% ipython --no-banner

In [1]: import numpy as np

In [2]: from numpy import linalg as LA

In [3]: np.set_printoptions(precision=2, suppress=True, linewidth=140, legacy="1.25")

In [4]: def tidy(a):
   ...:     return np.round(a, 2) + 0
   ...: 

In [5]: feats = np.load("layer13.npy")

In [6]: print(tidy(feats))
[[ 0.42 -0.03 -0.17 -0.25 -0.35 -0.16  0.02]
 [-0.03  0.69 -0.08 -0.04  0.19 -0.26  0.32]
 [-0.17 -0.08  0.31 -0.27  0.23  0.22 -0.01]
 [-0.25 -0.04 -0.27  0.83 -0.05  0.01  0.  ]
 [-0.35  0.19  0.23 -0.05  0.51 -0.08 -0.16]
 [-0.16 -0.26  0.22  0.01 -0.08  0.59  0.31]
 [ 0.02  0.32 -0.01  0.   -0.16  0.31  0.65]]

In [7]: print(feats.shape)
(7, 7)

In [8]: print(np.unravel_index(np.abs(feats).argmax(), feats.shape))
(3, 3)

In [9]: print(tidy(feats.sum(axis=0)))
[-0.53  0.8   0.22  0.23  0.29  0.63  1.13]

In [10]: print(LA.matrix_rank(feats))
4

In [11]: print(np.count_nonzero(feats))
49

In [12]: u, r1 = feats[5], feats[0]

In [13]: print(tidy(u @ r1))
-0.16

In [14]: p = (u @ r1) / (u @ u) * u

In [15]: print(tidy(r1 - p))
[ 0.38 -0.1  -0.11 -0.25 -0.37  0.    0.1 ]

In [16]: print(tidy(p))
[ 0.05  0.07 -0.06  0.    0.02 -0.16 -0.09]

In [17]: print(tidy((r1 - p) @ u))
0.0

In [18]: print(tidy(np.outer(u, r1)))
[[-0.07  0.01  0.03  0.04  0.06  0.03  0.  ]
 [-0.11  0.01  0.04  0.06  0.09  0.04  0.  ]
 [ 0.09 -0.01 -0.04 -0.06 -0.08 -0.04  0.  ]
 [ 0.    0.    0.    0.    0.    0.    0.  ]
 [-0.03  0.    0.01  0.02  0.03  0.01  0.  ]
 [ 0.25 -0.02 -0.1  -0.15 -0.21 -0.1   0.01]
 [ 0.13 -0.01 -0.05 -0.08 -0.11 -0.05  0.01]]

In [19]: K = np.load("w.npy")

In [20]: print(K)
[[ 157    3    3    2    1   -1   -3]
 [  -2   40   -3   -2    3    0    1]
 [   2    3  -41   -2    3    0   -2]
 [  -2    3    1  158    3    3   -2]
 [  -1    0   -3    0   77   -3   -2]
 [  -3   -3   -3    0    1 -161    1]
 [   1   -1   -2    3    0    3  160]]

In [21]: t = np.radians(180)

In [22]: Rm = np.eye(7)

In [23]: Rm[2, 2] = Rm[0, 0] = np.cos(t)

In [24]: Rm[2, 0], Rm[0, 2] = -np.sin(t), np.sin(t)

In [25]: print(tidy(Rm))
[[-1.  0.  0.  0.  0.  0.  0.]
 [ 0.  1.  0.  0.  0.  0.  0.]
 [ 0.  0. -1.  0.  0.  0.  0.]
 [ 0.  0.  0.  1.  0.  0.  0.]
 [ 0.  0.  0.  0.  1.  0.  0.]
 [ 0.  0.  0.  0.  0.  1.  0.]
 [ 0.  0.  0.  0.  0.  0.  1.]]

In [26]: Y = K @ Rm.T

In [27]: print(np.allclose(LA.norm(K, axis=1), LA.norm(Y, axis=1)))
True

In [28]: print(tidy(LA.det(Rm)), np.trace(Rm))
1.0 3.0

In [29]: print(np.allclose(K @ K.T, Y @ Y.T))
True

In [30]: print(tidy(LA.svd(K, compute_uv=False)), tidy(LA.svd(Y, compute_uv=False)))
[162.36 160.15 157.58 156.38  77.29  43.25  37.52] [162.36 160.15 157.58 156.38  77.29  43.25  37.52]

In [31]: A = np.load("x.npy")

In [32]: print(A)
[[-1.  1.  1.  1.  1.  1.  1.  1.  1.]
 [ 1. -1.  1.  1.  1.  1.  1.  1.  1.]
 [ 1.  1. -1.  1.  1.  1.  1.  1.  1.]
 [ 1.  1.  1. -1.  1.  1.  1.  1.  1.]
 [ 1.  1.  1.  1. -1.  1.  1.  1.  1.]
 [ 1.  1.  1.  1.  1. -1.  1.  1.  1.]
 [ 1.  1.  1.  1.  1.  1. -1.  1.  1.]
 [ 1.  1.  1.  1.  1.  1.  1. -1.  1.]
 [ 1.  1.  1.  1.  1.  1.  1.  1. -1.]]

In [33]: w, vecs = LA.eigh(A)

In [34]: vec = np.array([1, 3, 2, 3, 3, 0, -1, 1, -1])

In [35]: print((np.sign(vecs[:, -1].round(6)) == np.sign(vecs[0, -1].round(6))).astype(int))
[1 1 1 1 1 1 1 1 1]

In [36]: print(np.abs(A).sum(axis=1).max(), np.abs(w).max())
9.0 7.0

In [37]: print(tidy(vec @ A @ vec / (vec @ vec)), tidy(w[0]), w[-1])
1.46 -2.0 7.0

In [38]: X = np.loadtxt("block13.csv", delimiter=",")

In [39]: print(X)
[[ 0.35  0.88  0.51]
 [ 0.54  0.28 -0.99]
 [ 1.16  0.41 -1.49]
 [ 0.62  0.2   0.9 ]
 [ 0.    0.29 -0.71]
 [-0.28  0.88  0.2 ]
 [-1.91 -0.74 -1.08]
 [-0.39  0.29 -1.04]
 [ 1.49 -0.53 -0.26]
 [ 0.06 -1.98  0.28]]

In [40]: proj = X @ LA.solve(X.T @ X, X.T)

In [41]: print(np.trace(proj))
3.0

In [42]: print(tidy(proj))
[[ 0.16 -0.03 -0.03  0.1  -0.01  0.12 -0.21 -0.05 -0.06 -0.23]
 [-0.03  0.19  0.3  -0.08  0.11 -0.03  0.    0.13  0.13 -0.08]
 [-0.03  0.3   0.51 -0.1   0.16 -0.06 -0.07  0.17  0.27 -0.11]
 [ 0.1  -0.08 -0.1   0.15 -0.08  0.03 -0.27 -0.14  0.05 -0.01]
 [-0.01  0.11  0.16 -0.08  0.08  0.02  0.08  0.11  0.   -0.11]
 [ 0.12 -0.03 -0.06  0.03  0.02  0.15 -0.03  0.03 -0.17 -0.27]
 [-0.21  0.   -0.07 -0.27  0.08 -0.03  0.61  0.2  -0.24  0.1 ]
 [-0.05  0.13  0.17 -0.14  0.11  0.03  0.2   0.18 -0.06 -0.13]
 [-0.06  0.13  0.27  0.05  0.   -0.17 -0.24 -0.06  0.37  0.23]
 [-0.23 -0.08 -0.11 -0.01 -0.11 -0.27  0.1  -0.13  0.23  0.61]]

In [43]: print(np.allclose(proj @ proj, proj))
True

In [44]: Ac = (X - X.mean(axis=0)) / X.std(axis=0)

In [45]: print(Ac.std(axis=0))
[1. 1. 1.]

In [46]: print(np.argwhere(np.abs(Ac) > 2))
[[6 0]
 [9 1]]

In [47]: coef = LA.lstsq(np.delete(Ac, 0, axis=1), Ac[:, 0])[0]

In [48]: print(np.abs(coef).argmax())
0

In [49]: Y = X / LA.norm(X, axis=1, keepdims=True)

In [50]: G = Y @ Y.T

In [51]: print((G - 2 * np.eye(10)).round(6).argmax(axis=1))
[5 2 1 0 7 0 7 4 2 8]

In [52]: print(tidy(G[8]))
[-0.04  0.49  0.61  0.33  0.03 -0.62 -0.59 -0.25  1.    0.33]

In [53]: print((np.abs(G) > 0.9).astype(int))
[[1 0 0 0 0 0 0 0 0 0]
 [0 1 1 0 0 0 0 0 0 0]
 [0 1 1 0 0 0 0 0 0 0]
 [0 0 0 1 0 0 0 0 0 0]
 [0 0 0 0 1 0 0 1 0 0]
 [0 0 0 0 0 1 0 0 0 1]
 [0 0 0 0 0 0 1 0 0 0]
 [0 0 0 0 1 0 0 1 0 0]
 [0 0 0 0 0 0 0 0 1 0]
 [0 0 0 0 0 1 0 0 0 1]]

In [54]: z = X[:, 2] > np.median(X[:, 2])

In [55]: u = X[z].mean(axis=0) - X[~z].mean(axis=0)

In [56]: print(((X - X.mean(axis=0)) @ u > 0).astype(int))
[1 0 0 1 0 1 0 0 1 1]

In [57]: print(z.astype(int))
[1 0 0 1 0 1 0 0 1 1]

In [58]: G = np.cov(X, rowvar=False)

In [59]: print(np.argsort(-X.std(axis=0).round(6), kind="stable"))
[0 1 2]

In [60]: print(np.argwhere(np.triu(np.abs(np.corrcoef(X.T)) > 0.8, 1)))
[]

In [61]: print(tidy(X.std(axis=0)))
[0.89 0.82 0.77]

In [62]: print(tidy(LA.eigvalsh(G)[::-1]))
[1.   0.73 0.56]

In [63]: print(G.shape)
(3, 3)

In [64]: mat = np.array([[0, -1, 1, -1, 1, 1, 1],
    ...:     [0, 0, 2, -1, 2, 2, 1],
    ...:     [0, 0, 0, 0, 1, -2, 1],
    ...:     [0, 0, 0, 0, 2, 2, -1],
    ...:     [0, 0, 0, 0, 0, -2, 2],
    ...:     [0, 0, 0, 0, 0, 0, 1],
    ...:     [0, 0, 0, 0, 0, 0, 0]])

In [65]: print(mat)
[[ 0 -1  1 -1  1  1  1]
 [ 0  0  2 -1  2  2  1]
 [ 0  0  0  0  1 -2  1]
 [ 0  0  0  0  2  2 -1]
 [ 0  0  0  0  0 -2  2]
 [ 0  0  0  0  0  0  1]
 [ 0  0  0  0  0  0  0]]

In [66]: print(LA.matrix_rank(mat - mat[0, 0] * np.eye(7)))
5

In [67]: print([int(LA.matrix_rank(LA.matrix_power(mat, p))) for p in range(1, 8)])
[5, 3, 2, 1, 0, 0, 0]

In [68]: print(mat @ mat)
[[  0   0  -2   1  -3  -8   4]
 [  0   0   0   0   0 -10   9]
 [  0   0   0   0   0  -2   0]
 [  0   0   0   0   0  -4   6]
 [  0   0   0   0   0   0  -2]
 [  0   0   0   0   0   0   0]
 [  0   0   0   0   0   0   0]]

In [69]: vec = np.array([3, 3, -1, 1, 0, 2, -2])

In [70]: rhs = K @ vec

In [71]: print(rhs)
[ 483  113   58  170   -2 -339 -309]

In [72]: print(tidy(LA.solve(K, -3 * rhs)))
[-9. -9.  3. -3.  0. -6.  6.]

In [73]: print(tidy(LA.solve(K, K[:, 0])))
[1. 0. 0. 0. 0. 0. 0.]

In [74]: print([round(float(x), 2) for x in LA.svd(mat, compute_uv=False)[:3]])
[5.02, 3.77, 1.8]

In [75]: print(np.argsort(-LA.norm(mat, axis=0).round(6), kind="stable")[:3])
[5 4 6]

In [76]: Uu, sig, VT = LA.svd(mat)

In [77]: vecs = VT[:(sig > 1e-8).sum()]

In [78]: rng = np.random.default_rng(891)

In [79]: vec = mat[5] + 3 * mat[1] + rng.integers(2) * np.eye(7)[0]

In [80]: print(vec)
[ 1.  0.  6. -3.  6.  6.  4.]

In [81]: print(LA.matrix_rank(np.vstack([mat, vec])))
6

In [82]: print(tidy(np.diag(vecs.T @ vecs)))
[0.   0.83 0.83 0.33 1.   1.   1.  ]

In [83]: print(np.trace(mat))
0

In [84]: print(np.allclose(mat, mat.T))
False

In [85]: print(np.allclose(mat @ mat.T, mat.T @ mat))
False

In [86]: M = np.load("a.npy")

In [87]: print(M)
[[ -0.3  -1.3  32.    0.8  -0.7   0.1   1.3   0.9   0.2]
 [  1.9  -0.5   4.   -0.1   1.    1.    0.5   0.7   1.1]
 [ -1.   -0.5   0.    0.3  -0.8   0.9  -0.9   0.5   0.6]
 [  0.4  -1.2  44.    1.2   1.7  -0.7   2.8   0.1  -1.1]
 [  1.2  -1.2 -30.   -0.8   0.    0.6   0.5   0.2  -0.2]
 [ -0.8   0.4  10.   -0.1   0.1   0.3   1.3   0.6  -0.2]
 [  1.1   0.9   6.    0.6  -1.2   1.    1.6  -1.2   0.5]
 [  0.6   1.2  12.    1.9   0.3  -0.4   2.3   0.7   0.3]
 [  0.6   0.6  24.    0.5   0.9  -1.1   0.    0.3  -0.5]
 [ -0.9  -1.3  -2.    1.2  -1.8   1.4  -0.5  -0.5  -0.9]]

In [88]: print(tidy(LA.norm(M, 2) / LA.norm(M)))
0.99

In [89]: print(LA.cond(M) > 100)
True

In [90]: print(round(np.log10(LA.cond(M))))
2

In [91]: print(np.argsort(-LA.norm(M, axis=0).round(6), kind="stable")[:3])
[2 6 4]

In [92]: Y = np.c_[M[:, :7] @ np.array([[1, 0, 3, 1, 3, 2, 2],
    ...:     [0, 3, 3, 2, 0, 2, 3],
    ...:     [2, 0, 0, 0, 0, 2, 1],
    ...:     [0, 3, 3, 3, 2, 0, 0],
    ...:     [1, 0, 1, 2, 1, 0, 0],
    ...:     [1, 2, 0, 2, 1, 1, 1],
    ...:     [2, 2, 1, 2, 1, 3, 1]]), np.array([-2, -2, -1, -2, -1, 1, -2, 0, -2, 2])]

In [93]: print(tidy(Y))
[[ 65.7   1.3  -1.8   0.9   1.4  64.8  28.9  -2. ]
 [ 12.9   1.2   5.4   5.6   8.   13.3   7.8  -2. ]
 [ -2.7  -0.6  -5.3  -2.7  -3.2  -4.8  -3.5  -1. ]
 [ 95.    4.2   5.7   9.2   7.4  94.1  43.3  -2. ]
 [-57.2  -3.8  -1.9  -1.4   3.1 -57.9 -30.1  -1. ]
 [ 22.2   4.1  -0.1   3.1  -0.9  23.4  11.2   1. ]
 [ 16.1   9.7   8.2   7.5   5.9  21.8  13.5  -2. ]
 [ 29.1  13.1  13.7  13.1   7.8  34.1  18.7   0. ]
 [ 48.4   1.1   6.    2.9   2.6  49.3  25.9  -2. ]
 [ -6.3   1.5  -5.3  -1.7  -1.2  -8.5  -6.8   2. ]]

In [94]: print(tidy(LA.lstsq(M, Y[:, 0])[0]))
[1. 0. 2. 0. 1. 1. 2. 0. 0.]

In [95]: print(tidy(LA.norm(LA.qr(M)[0].T @ Y, axis=0) ** 2 / ((Y ** 2).sum(axis=0) + 1e-12)))
[1.   1.   1.   1.   1.   1.   1.   0.82]

In [96]: z = rng.permutation(9)

In [97]: Y = M[:, z] * rng.choice([-1, 1], 9)

In [98]: print(Y)
[[  1.3 -32.   -0.3  -0.7   0.1  -0.9   0.8  -1.3   0.2]
 [  0.5  -4.    1.9   1.    1.   -0.7  -0.1  -0.5   1.1]
 [ -0.9  -0.   -1.   -0.8   0.9  -0.5   0.3  -0.5   0.6]
 [  2.8 -44.    0.4   1.7  -0.7  -0.1   1.2  -1.2  -1.1]
 [  0.5  30.    1.2   0.    0.6  -0.2  -0.8  -1.2  -0.2]
 [  1.3 -10.   -0.8   0.1   0.3  -0.6  -0.1   0.4  -0.2]
 [  1.6  -6.    1.1  -1.2   1.    1.2   0.6   0.9   0.5]
 [  2.3 -12.    0.6   0.3  -0.4  -0.7   1.9   1.2   0.3]
 [  0.  -24.    0.6   0.9  -1.1  -0.3   0.5   0.6  -0.5]
 [ -0.5   2.   -0.9  -1.8   1.4   0.5   1.2  -1.3  -0.9]]

In [99]: Uu, _, VT = LA.svd(M.T @ Y)

In [100]: print(tidy(LA.lstsq(M, Y)[0]))
[[ 0.  0.  1.  0.  0.  0.  0.  0.  0.]
 [ 0.  0.  0.  0.  0.  0.  0.  1.  0.]
 [ 0. -1.  0.  0.  0.  0.  0.  0.  0.]
 [ 0.  0.  0.  0.  0.  0.  1.  0.  0.]
 [ 0.  0.  0.  1.  0.  0.  0.  0.  0.]
 [ 0.  0.  0.  0.  1.  0.  0.  0.  0.]
 [ 1.  0.  0.  0.  0.  0.  0.  0.  0.]
 [ 0.  0.  0.  0.  0. -1.  0.  0.  0.]
 [ 0.  0.  0.  0.  0.  0.  0.  0.  1.]]

In [101]: print(tidy(Uu @ VT))
[[ 0.  0.  1.  0.  0.  0.  0.  0.  0.]
 [ 0.  0.  0.  0.  0.  0.  0.  1.  0.]
 [ 0. -1.  0.  0.  0.  0.  0.  0.  0.]
 [ 0.  0.  0.  0.  0.  0.  1.  0.  0.]
 [ 0.  0.  0.  1.  0.  0.  0.  0.  0.]
 [ 0.  0.  0.  0.  1.  0.  0.  0.  0.]
 [ 1.  0.  0.  0.  0.  0.  0.  0.  0.]
 [ 0.  0.  0.  0.  0. -1.  0.  0.  0.]
 [ 0.  0.  0.  0.  0.  0.  0.  0.  1.]]

In [102]: print(z)
[6 2 0 4 5 7 3 1 8]

In [103]: t = np.radians(15)

In [104]: Rm = np.eye(9)

In [105]: Rm[5, 5] = Rm[8, 8] = np.cos(t)

In [106]: Rm[5, 8], Rm[8, 5] = -np.sin(t), np.sin(t)

In [107]: print(tidy(Rm))
[[ 1.    0.    0.    0.    0.    0.    0.    0.    0.  ]
 [ 0.    1.    0.    0.    0.    0.    0.    0.    0.  ]
 [ 0.    0.    1.    0.    0.    0.    0.    0.    0.  ]
 [ 0.    0.    0.    1.    0.    0.    0.    0.    0.  ]
 [ 0.    0.    0.    0.    1.    0.    0.    0.    0.  ]
 [ 0.    0.    0.    0.    0.    0.97  0.    0.   -0.26]
 [ 0.    0.    0.    0.    0.    0.    1.    0.    0.  ]
 [ 0.    0.    0.    0.    0.    0.    0.    1.    0.  ]
 [ 0.    0.    0.    0.    0.    0.26  0.    0.    0.97]]

In [108]: Y = M @ Rm.T

In [109]: print(tidy(np.abs(Y - M).max(axis=0)))
[0.   0.   0.   0.   0.   0.32 0.   0.   0.39]

In [110]: print(np.allclose(M @ M.T, Y @ Y.T))
True

In [111]: print(np.allclose(LA.norm(M, axis=1), LA.norm(Y, axis=1)))
True

In [112]: print(tidy(LA.svd(M, compute_uv=False)), tidy(LA.svd(Y, compute_uv=False)))
[68.93  4.38  3.84  3.16  2.53  2.08  1.6   1.04  0.69] [68.93  4.38  3.84  3.16  2.53  2.08  1.6   1.04  0.69]
